In [1]: import numpy as np

In [2]: np.set_printoptions(suppress=True, linewidth=160)

In [3]: F = np.loadtxt("w.csv", delimiter=",")

In [4]: F.round(2)
Out[4]: 
array([[ 0.48,  1.74, -2.4 ],
       [-0.42, -1.2 ,  2.72],
       [ 0.23, -0.01, -2.99],
       [-0.13, -1.81, -2.39],
       [-0.49, -2.95, -0.27],
       [ 0.55,  2.82, -0.87],
       [-0.36, -0.79,  2.87],
       [-0.05,  0.98,  2.83],
       [ 0.55,  2.56, -1.46],
       [ 0.54,  2.36, -1.77],
       [ 0.52,  2.08, -2.1 ],
       [-0.37, -0.87,  2.85],
       [ 0.23,  2.24,  1.98],
       [ 0.4 ,  1.09, -2.76],
       [ 0.31,  0.47, -2.95],
       [-0.18,  0.26,  2.98],
       [-0.47, -2.93, -0.4 ],
       [ 0.45,  2.9 ,  0.62],
       [-0.12, -1.79, -2.4 ],
       [ 0.2 , -0.17, -2.99]])

In [5]: vec = np.array([5, 3, 0])

In [6]: (F @ vec).argmax()
Out[6]: np.int64(5)

In [7]: np.linalg.norm(F @ vec) <= np.linalg.norm(F, 2) * np.linalg.norm(vec) + 1e-9
Out[7]: np.True_

In [8]: vec @ F
Traceback (most recent call last):
  Cell In[8], line 1
    vec @ F
ValueError: matmul: Input operand 1 has a mismatch in its core dimension 0, with gufunc signature (n?,k),(k,m?)->(n?,m?) (size 20 is different from 3)


In [9]: def softmax(z):
   ...:     e = np.exp(z - z.max(axis=-1, keepdims=True))
   ...:     return e / e.sum(axis=-1, keepdims=True)
   ...: 

In [10]: np.round(softmax(F[18] + -1), 2)
Out[10]: array([0.77, 0.15, 0.08])

In [11]: np.round(softmax(F[18]), 2)
Out[11]: array([0.77, 0.15, 0.08])

In [12]: scores = F @ F.T / np.sqrt(3)

In [13]: np.round(softmax(scores)[18] @ F, 2)
Out[13]: array([-0.04, -1.31, -2.33])

In [14]: softmax(scores).round(6).argmax(axis=1)
Out[14]: array([ 0,  1,  2,  3,  4,  5,  6,  7,  8,  9, 10, 11, 12, 13, 14, 15, 16, 17, 18, 19])

In [15]: vec = np.array([-1, -2, -4])

In [16]: a = np.maximum(F @ vec, 0)

In [17]: np.round(np.maximum(F @ (3 * vec), 0), 2)
Out[17]: array([16.88,  0.  , 35.28, 39.92, 22.36,  0.  ,  0.  ,  0.  ,  0.56,  5.53, 11.17,  0.  ,  0.  , 25.42, 31.64,  0.  , 23.87,  0.  , 39.95, 36.31])

In [18]: np.round(F.T @ a, 2)
Out[18]: array([   6.79,  -58.94, -219.72])

In [19]: np.round(F * (a > 1e-9)[:, None], 2)
Out[19]: 
array([[ 0.48,  1.74, -2.4 ],
       [-0.  , -0.  ,  0.  ],
       [ 0.23, -0.01, -2.99],
       [-0.13, -1.81, -2.39],
       [-0.49, -2.95, -0.27],
       [ 0.  ,  0.  , -0.  ],
       [-0.  , -0.  ,  0.  ],
       [-0.  ,  0.  ,  0.  ],
       [ 0.55,  2.56, -1.46],
       [ 0.54,  2.36, -1.77],
       [ 0.52,  2.08, -2.1 ],
       [-0.  , -0.  ,  0.  ],
       [ 0.  ,  0.  ,  0.  ],
       [ 0.4 ,  1.09, -2.76],
       [ 0.31,  0.47, -2.95],
       [-0.  ,  0.  ,  0.  ],
       [-0.47, -2.93, -0.4 ],
       [ 0.  ,  0.  ,  0.  ],
       [-0.12, -1.79, -2.4 ],
       [ 0.2 , -0.17, -2.99]])

In [20]: rk = np.linalg.matrix_rank(F)

In [21]: rk
Out[21]: np.int64(2)

In [22]: ns = np.linalg.svd(F)[2][rk:].T

In [23]: np.linalg.matrix_rank(F.T @ F), np.linalg.matrix_rank(F @ F.T)
Out[23]: (np.int64(2), np.int64(2))

In [24]: [int(np.linalg.matrix_rank(np.delete(F, i, axis=0))) for i in range(20)]
Out[24]: [2, 2, 2, 2, 2, 2, 2, 2, 2, 2, 2, 2, 2, 2, 2, 2, 2, 2, 2, 2]

In [25]: np.round(ns @ ns.T, 2)
Out[25]: 
array([[ 0.97, -0.17,  0.07],
       [-0.17,  0.03, -0.01],
       [ 0.07, -0.01,  0.01]])

In [26]: [int(np.linalg.matrix_rank(F[:, :j + 1])) for j in range(3)]
Out[26]: [1, 2, 2]

In [27]: dist = np.linalg.norm(F[:, None] - F[None], axis=-1)

In [28]: np.flatnonzero(dist[17] < dist.mean() / 2)
Out[28]: array([ 5, 12, 17])

In [29]: dist.mean(axis=1).argmax()
Out[29]: np.int64(1)

In [30]: dist[17].round(6).argsort(kind="stable")[:4]
Out[30]: array([17,  5, 12,  8])

In [31]: np.unravel_index(dist.round(6).argmax(), dist.shape)
Out[31]: (np.int64(15), np.int64(19))

In [32]: arr = np.array([[5.33, -5.88, 3.03],
    ...:     [6.62, -4.56, 2.6],
    ...:     [4.68, -5.0, 1.42],
    ...:     [7.71, -7.49, 3.3],
    ...:     [5.47, -5.66, 2.36],
    ...:     [4.0, -6.61, 2.86],
    ...:     [5.13, -6.25, 3.36],
    ...:     [6.25, -4.78, 3.07],
    ...:     [5.55, -6.65, 2.42],
    ...:     [6.01, -5.5, 2.33],
    ...:     [6.53, -5.59, 3.49],
    ...:     [6.61, -7.33, 3.86],
    ...:     [4.81, -3.82, 2.39],
    ...:     [6.73, -6.16, 1.61],
    ...:     [6.94, -5.33, 2.84],
    ...:     [6.83, -4.37, 4.13],
    ...:     [7.61, -5.06, 0.44],
    ...:     [4.69, -5.35, 1.03],
    ...:     [7.4, -6.29, 2.95],
    ...:     [4.76, -5.83, 3.68],
    ...:     [5.73, -6.95, 2.37]])

In [33]: dist = np.linalg.norm(arr[:, None] - arr[None], axis=-1)

In [34]: np.linalg.matrix_rank(dist ** 2)
Out[34]: np.int64(5)

In [35]: dist.mean(axis=1).argmax()
Out[35]: np.int64(16)

In [36]: dist[:5, :5].round(2)
Out[36]: 
array([[0.  , 1.9 , 1.95, 2.89, 0.72],
       [1.9 , 0.  , 2.31, 3.2 , 1.61],
       [1.95, 2.31, 0.  , 4.35, 1.39],
       [2.89, 3.2 , 4.35, 0.  , 3.04],
       [0.72, 1.61, 1.39, 3.04, 0.  ]])

In [37]: np.unravel_index(dist.round(6).argmax(), dist.shape)
Out[37]: (np.int64(3), np.int64(12))

In [38]: dist[14].round(6).argsort(kind="stable")[:4]
Out[38]: array([14, 10,  1,  7])

In [39]: (dist + 1e9 * np.eye(21)).round(6).argmin(axis=1)
Out[39]: array([ 6,  7, 17, 11,  9,  6,  0,  1, 20,  4, 14,  3,  2,  9, 10,  7, 13,  2, 14,  6,  8])

In [40]: np.flatnonzero(dist[14] < dist.mean() / 2)
Out[40]: array([ 1,  7,  9, 10, 14, 18])

In [41]: G = np.cov(arr, rowvar=False)

In [42]: np.round(np.corrcoef(arr.T), 2)
Out[42]: 
array([[ 1.  , -0.1 ,  0.08],
       [-0.1 ,  1.  , -0.22],
       [ 0.08, -0.22,  1.  ]])

In [43]: G.round(2)
Out[43]: 
array([[ 1.14, -0.1 ,  0.08],
       [-0.1 ,  0.94, -0.2 ],
       [ 0.08, -0.2 ,  0.87]])

In [44]: np.round(np.linalg.eigvalsh(G)[::-1], 2)
Out[44]: array([1.26, 0.99, 0.7 ])

In [45]: np.argwhere(np.triu(np.abs(np.corrcoef(arr.T)) > 0.8, 1))
Out[45]: array([], shape=(0, 2), dtype=int64)

In [46]: G.shape
Out[46]: (3, 3)

In [47]: M2 = np.array([[-1, 3, 1, -1], [4, -3, 2, 0], [4, 2, 2, -1], [2, 0, 5, -3]])

In [48]: J = M2.T @ M2

In [49]: J
Out[49]: 
array([[ 37,  -7,  25,  -9],
       [ -7,  22,   1,  -5],
       [ 25,   1,  34, -18],
       [ -9,  -5, -18,  11]])

In [50]: Lm = np.linalg.cholesky(J)

In [51]: np.linalg.eigvalsh(J).min() > 0
Out[51]: np.True_

In [52]: np.round(J / np.sqrt(np.outer(np.diag(J), np.diag(J))), 2)
Out[52]: 
array([[ 1.  , -0.25,  0.7 , -0.45],
       [-0.25,  1.  ,  0.04, -0.32],
       [ 0.7 ,  0.04,  1.  , -0.93],
       [-0.45, -0.32, -0.93,  1.  ]])

In [53]: f = np.array([-2, 1])

In [54]: np.cross(J[3, :3], J[0, :3])
Out[54]: array([-251, -441,  248])

In [55]: K = np.array([[2.55, 1.54, 3.03],
    ...:     [2.81, 0.9, 4.72],
    ...:     [3.07, -0.79, 2.89],
    ...:     [1.99, -1.34, 2.51],
    ...:     [3.35, -0.11, 3.96],
    ...:     [2.41, -1.68, 3.04],
    ...:     [4.73, 1.44, 2.7],
    ...:     [1.29, -1.94, 1.44],
    ...:     [3.19, -0.9, 2.87],
    ...:     [1.97, 0.06, 3.05],
    ...:     [2.83, 1.58, 4.65],
    ...:     [3.6, 0.26, 4.99]])

In [56]: G = np.cov(K, rowvar=False)

In [57]: np.round(np.corrcoef(K.T), 2)
Out[57]: 
array([[1.  , 0.54, 0.4 ],
       [0.54, 1.  , 0.57],
       [0.4 , 0.57, 1.  ]])

In [58]: round(float(np.corrcoef(K[:, 0], K[:, 1])[0, 1]), 2)
Out[58]: 0.54

In [59]: G.shape
Out[59]: (3, 3)

In [60]: np.argwhere(np.triu(np.abs(np.corrcoef(K.T)) > 0.8, 1))
Out[60]: array([], shape=(0, 2), dtype=int64)

In [61]: W2 = K[[1, 9]].astype(float)

In [62]: for _ in range(3):
    ...:     labels = np.linalg.norm(K[:, None] - W2, axis=-1).argmin(axis=1)
    ...:     W2 = np.array([K[labels == j].mean(axis=0) for j in range(2)])
    ...: 

In [63]: labels
Out[63]: array([0, 0, 1, 1, 0, 1, 0, 1, 1, 1, 0, 0])

In [64]: W2.round(2)
Out[64]: 
array([[ 3.31,  0.94,  4.01],
       [ 2.32, -1.1 ,  2.63]])

In [65]: np.round(W2[1] - W2[0], 2)
Out[65]: array([-0.99, -2.03, -1.38])

In [66]: np.bincount(labels)
Out[66]: array([6, 6])

In [67]: vec = np.array([6, -9, 1])

In [68]: y = K @ vec

In [69]: np.round(np.linalg.solve(K.T @ K, K.T @ y), 2)
Out[69]: array([ 6., -9.,  1.])

In [70]: np.round(np.linalg.pinv(K) @ K, 2) + 0
Out[70]: 
array([[1., 0., 0.],
       [0., 1., 0.],
       [0., 0., 1.]])

In [71]: rng = np.random.default_rng(287965)

In [72]: y = y + 0.02 * rng.normal(size=12)

In [73]: y.round(2)
Out[73]: array([ 4.49, 13.49, 28.42, 26.49, 25.07, 32.63, 18.14, 26.62, 30.13, 14.31,  7.43, 24.23])

In [74]: b, *_ = np.linalg.lstsq(K, y)

In [75]: round(float(np.linalg.norm(y - K @ b)), 2)
Out[75]: 0.04

In [76]: [round(float(np.linalg.norm(np.linalg.solve(K.T @ K + lam * np.eye(3), K.T @ y))), 2) for lam in (0, 1, 10, 100)]
Out[76]: [10.86, 10.25, 7.34, 3.39]

In [77]: f = np.array([-2, 0, -2]) + 0.5

In [78]: m1 = np.eye(3) - 2 * np.outer(f, f) / (f @ f)

In [79]: m1.round(2)
Out[79]: 
array([[ 0.05,  0.32, -0.95],
       [ 0.32,  0.89,  0.32],
       [-0.95,  0.32,  0.05]])

In [80]: labels = rng.permutation(3)

In [81]: labels
Out[81]: array([0, 2, 1])

In [82]: M2 = m1[labels][:, labels]

In [83]: round(np.linalg.det(M2), 2), round(np.linalg.det(m1[labels]), 2)
Out[83]: (np.float64(-1.0), np.float64(1.0))

In [84]: data = np.load("case13.npy")

In [85]: data
Out[85]: 
array([[-1.4 ,  0.5 , -0.3 ],
       [ 0.8 ,  1.  ,  0.1 ],
       [-1.48,  0.46, -0.22]])

In [86]: round(np.linalg.norm(data, 2) / np.linalg.norm(data), 2)
Out[86]: np.float64(0.89)

In [87]: np.linalg.matrix_rank(data, rtol=0.1)
Out[87]: np.int64(2)

In [88]: np.round(np.abs(np.linalg.svd(data)[2][-1]), 2)
Out[88]: array([0.17, 0.04, 0.99])

In [89]: np.linalg.cond(data) > 100
Out[89]: np.False_
